% ipython --no-banner

In [1]: import numpy as np

In [2]: np.set_printoptions(precision=3, suppress=True, linewidth=140)

In [3]: feats = np.loadtxt("mat.csv", delimiter=",")

In [4]: feats
Out[4]: 
array([[ 71.717, -30.827,   9.124],
       [ 70.153, -30.027,   8.53 ],
       [ 59.847, -24.826,   4.75 ],
       [ 42.935, -16.616,  -0.812],
       [ 23.422,  -7.865,  -5.673],
       [ 13.603,  -3.948,  -6.923],
       [  0.068,   0.04 ,  -3.051],
       [ -0.164,   0.047,  -2.325],
       [ -0.176,   0.046,  -2.266],
       [ -0.201,   0.044,  -2.127],
       [ -0.196,   0.012,  -0.802],
       [  0.91 ,   0.13 ,   1.689],
       [  1.552,   0.355,   2.382],
       [  2.907,   1.27 ,   3.173],
       [  4.794,   5.198,   2.061],
       [  5.016,   7.372,   0.762],
       [  5.008,   8.756,  -0.164],
       [  4.925,  10.037,  -1.068],
       [  3.876,  15.914,  -5.593],
       [  3.358,  17.844,  -7.168]])

In [5]: cov = np.cov(feats, rowvar=False)

In [6]: cov
Out[6]: 
array([[ 602.608, -301.905,   70.463],
       [-301.905,  186.491,  -41.626],
       [  70.463,  -41.626,   20.531]])

In [7]: np.corrcoef(feats.T)
Out[7]: 
array([[ 1.   , -0.901,  0.633],
       [-0.901,  1.   , -0.673],
       [ 0.633, -0.673,  1.   ]])

In [8]: feats.std(axis=0)
Out[8]: array([23.927, 13.31 ,  4.416])

In [9]: np.argwhere(np.triu(np.abs(np.corrcoef(feats.T)) > 0.8, 1))
Out[9]: array([[0, 1]])

In [10]: round(np.corrcoef(feats[:, 2], feats[:, 0])[0, 1], 3)
Out[10]: np.float64(0.633)

In [11]: np.polyfit(feats[:, 2], feats[:, 0], 1)
Out[11]: array([ 3.432, 16.612])

In [12]: np.median(feats, axis=0)
Out[12]: array([ 4.335,  0.046, -0.807])

In [13]: cov.shape
Out[13]: (3, 3)

In [14]: np.argsort(-feats.std(axis=0).round(6), kind="stable")
Out[14]: array([0, 1, 2])

In [15]: arr = np.loadtxt("out13.csv", delimiter=",")

In [16]: arr
Out[16]: 
array([[ 0.,  1.,  7.,  3.],
       [-1.,  0.,  1.,  1.],
       [-7., -1.,  0.,  0.],
       [-3., -1.,  0.,  0.]])

In [17]: # skew-symmetric

In [18]: (arr - arr.T) / 2
Out[18]: 
array([[ 0.,  1.,  7.,  3.],
       [-1.,  0.,  1.,  1.],
       [-7., -1.,  0.,  0.],
       [-3., -1.,  0.,  0.]])

In [19]: np.allclose(arr, arr.T)
Out[19]: False

In [20]: np.round(np.abs(np.linalg.eigvals(arr)).max(), 3)
Out[20]: np.float64(7.793)

In [21]: (arr + arr.T) / 2
Out[21]: 
array([[0., 0., 0., 0.],
       [0., 0., 0., 0.],
       [0., 0., 0., 0.],
       [0., 0., 0., 0.]])

In [22]: s = 3 * 0.7 ** np.arange(3)

In [23]: Q, _ = np.linalg.qr(np.array([[-0.8, 0.0, -1.2], [-0.1, -1.7, 1.0], [-0.7, 1.7, 0.9]]))

In [24]: rng = np.random.default_rng(35)

In [25]: A = rng.normal(size=(10, 3)) * s @ Q

In [26]: A
Out[26]: 
array([[ 1.298,  0.617,  3.883],
       [-1.941, -3.18 ,  0.484],
       [ 2.745,  1.828,  2.805],
       [ 1.17 , -0.854, -3.196],
       [-5.157, -1.701, -3.237],
       [ 0.975,  2.485,  0.652],
       [-1.411,  0.277, -3.268],
       [ 2.595,  1.945, -0.811],
       [-1.453,  4.626, -0.09 ],
       [ 1.584,  3.341,  3.518]])

In [27]: x = np.array([-2, -1, 3])

In [28]: target = A @ x

In [29]: target
Out[29]: array([  8.434,   8.516,   1.097, -11.073,   2.306,  -2.479,  -7.259,  -9.569,  -1.989,   4.046])

In [30]: target = target + 0.05 * rng.normal(size=10)

In [31]: target
Out[31]: array([  8.413,   8.518,   1.128, -10.988,   2.261,  -2.403,  -7.315,  -9.474,  -1.932,   4.073])

In [32]: coef, *_ = np.linalg.lstsq(A, target)

In [33]: round(np.linalg.norm(target - A @ coef), 3)
Out[33]: np.float64(0.124)

In [34]: [round(float(np.linalg.norm(np.linalg.solve(A.T @ A + lam * np.eye(3), A.T @ target))), 2) for lam in (0, 1, 10, 100)]
Out[34]: [3.72, 3.61, 2.81, 0.9]

In [35]: proj = A @ np.linalg.solve(A.T @ A, A.T)

In [36]: np.diag(proj)
Out[36]: array([0.239, 0.273, 0.166, 0.354, 0.492, 0.105, 0.2  , 0.274, 0.619, 0.279])

In [37]: round(np.trace(proj), 3)
Out[37]: np.float64(3.0)

In [38]: np.allclose(proj @ proj, proj)
Out[38]: True

In [39]: np.linalg.matrix_rank(np.eye(10) - proj)
Out[39]: np.int64(7)

In [40]: np.round(np.linalg.eigvalsh(proj), 3) + 0
Out[40]: array([0., 0., 0., 0., 0., 0., 0., 1., 1., 1.])

In [41]: Xs = (A - A.mean(axis=0)) / A.std(axis=0)

In [42]: np.argwhere(np.abs(Xs) > 2)
Out[42]: array([[4, 0]])

In [43]: coef = np.linalg.lstsq(np.delete(Xs, 2, axis=1), Xs[:, 2])[0]

In [44]: coef
Out[44]: array([0.458, 0.191])

In [45]: round(float(1 - np.var(Xs[:, 2] - np.delete(Xs, 2, axis=1) @ coef)), 3)
Out[45]: 0.329

In [46]: def softmax(z):
    ...:     e = np.exp(z - z.max(axis=-1, keepdims=True))
    ...:     return e / e.sum(axis=-1, keepdims=True)
    ...: 

In [47]: softmax(A[8])
Out[47]: array([0.002, 0.989, 0.009])

In [48]: np.round(softmax(10 * A[8]), 3) + 0
Out[48]: array([0., 1., 0.])

In [49]: scores = A @ A.T / np.sqrt(3)

In [50]: softmax(scores).round(6).argmax(axis=1)
Out[50]: array([9, 1, 9, 3, 4, 9, 4, 7, 8, 9])

In [51]: softmax(scores)[8] @ A
Out[51]: array([-1.446,  4.622, -0.082])

In [52]: f = np.array([4, 4, 5])

In [53]: M = f[np.abs(np.subtract.outer(np.arange(3), np.arange(3)))]

In [54]: M
Out[54]: 
array([[4, 4, 5],
       [4, 4, 4],
       [5, 4, 4]])

In [55]: # equal to its transpose

In [56]: round(float(np.linalg.norm(M, 2) / np.linalg.norm(M)), 3)
Out[56]: 0.997

In [57]: round(np.log10(np.linalg.cond(M)))
Out[57]: 2

In [58]: [round(float(x), 3) for x in np.linalg.svd(M, compute_uv=False)[:3]]
Out[58]: [12.685, 1.0, 0.315]

In [59]: f = np.array([4, 8, 0])

In [60]: M2 = M + np.outer(f, np.eye(3)[1])

In [61]: M2
Out[61]: 
array([[ 4.,  8.,  5.],
       [ 4., 12.,  4.],
       [ 5.,  4.,  4.]])

In [62]: round(np.linalg.det(M2) / np.linalg.det(M), 3), round(1 + np.linalg.solve(M, f)[1], 3)
Out[62]: (np.float64(15.0), np.float64(15.0))

In [63]: x = np.array([7, -5, -8])

In [64]: target = M2 @ x

In [65]: target
Out[65]: array([-52., -64., -17.])

In [66]: np.linalg.solve(M2, 2 * target)
Out[66]: array([ 14., -10., -16.])

In [67]: np.linalg.solve(M2.T, M2[0])
Out[67]: array([ 1., -0.,  0.])

In [68]: np.linalg.solve(M2, target)
Out[68]: array([ 7., -5., -8.])

In [69]: np.round(np.linalg.solve(M2, M2[:, 1]), 3) + 0
Out[69]: array([0., 1., 0.])

In [70]: np.linalg.solve(M2, target + M2[:, 0])
Out[70]: array([ 8., -5., -8.])

In [71]: X = np.load("sample8.npy")

In [72]: X
Out[72]: 
array([[-2, -1,  3,  0],
       [-1, -2, -1,  3],
       [ 3, -1, -2, -1],
       [ 0,  3, -1, -2]])

In [73]: # symmetric

In [74]: np.round(np.linalg.det(X.T), 3)
Out[74]: np.float64(-28.0)

In [75]: np.linalg.eigvals(X)
Out[75]: array([ 2.531, -0.438, -5.531, -4.562])

In [76]: round(np.linalg.det(2 * X), 3), round(np.linalg.det(X), 3)
Out[76]: (np.float64(-448.0), np.float64(-28.0))

In [77]: np.einsum("ij,ji->", X, X)
Out[77]: np.int64(58)

In [78]: np.einsum("ii->", X)
Out[78]: np.int64(-8)

In [79]: round(np.linalg.eigvals(X).sum().real, 3)
Out[79]: np.float64(-8.0)

In [80]: M2 = X / np.sqrt((X ** 2).mean(axis=1, keepdims=True))

In [81]: np.linalg.norm(M2, axis=1)
Out[81]: array([2., 2., 2., 2.])

In [82]: np.linalg.matrix_rank(M2) == np.linalg.matrix_rank(X)
Out[82]: np.True_

In [83]: np.all(np.linalg.eigvalsh(X) > 0)
Out[83]: np.False_

In [84]: vals, vecs = np.linalg.eigh(X)

In [85]: x = np.array([2, 2, 1, 1])

In [86]: vecs * np.abs(vals) @ vecs.T
Out[86]: 
array([[ 3.109, -0.256, -1.744, -1.109],
       [-0.256,  3.423, -0.423, -1.744],
       [-1.744, -0.423,  3.423, -0.256],
       [-1.109, -1.744, -0.256,  3.109]])

In [87]: np.linalg.eigvalsh(X[1:, 1:])
Out[87]: array([-5.   , -2.562,  1.562])

In [88]: J = np.load("layer11.npy")

In [89]: J
Out[89]: 
array([[ 1.   ,  0.   ,  0.   ,  0.   ],
       [ 0.   ,  0.5  , -0.866,  0.   ],
       [ 0.   ,  0.866,  0.5  ,  0.   ],
       [ 0.   ,  0.   ,  0.   ,  1.   ]])

In [90]: lab = rng.permutation(4)

In [91]: lab
Out[91]: array([2, 3, 0, 1])

In [92]: M2 = J[lab][:, lab]

In [93]: np.allclose(M2, J)
Out[93]: False
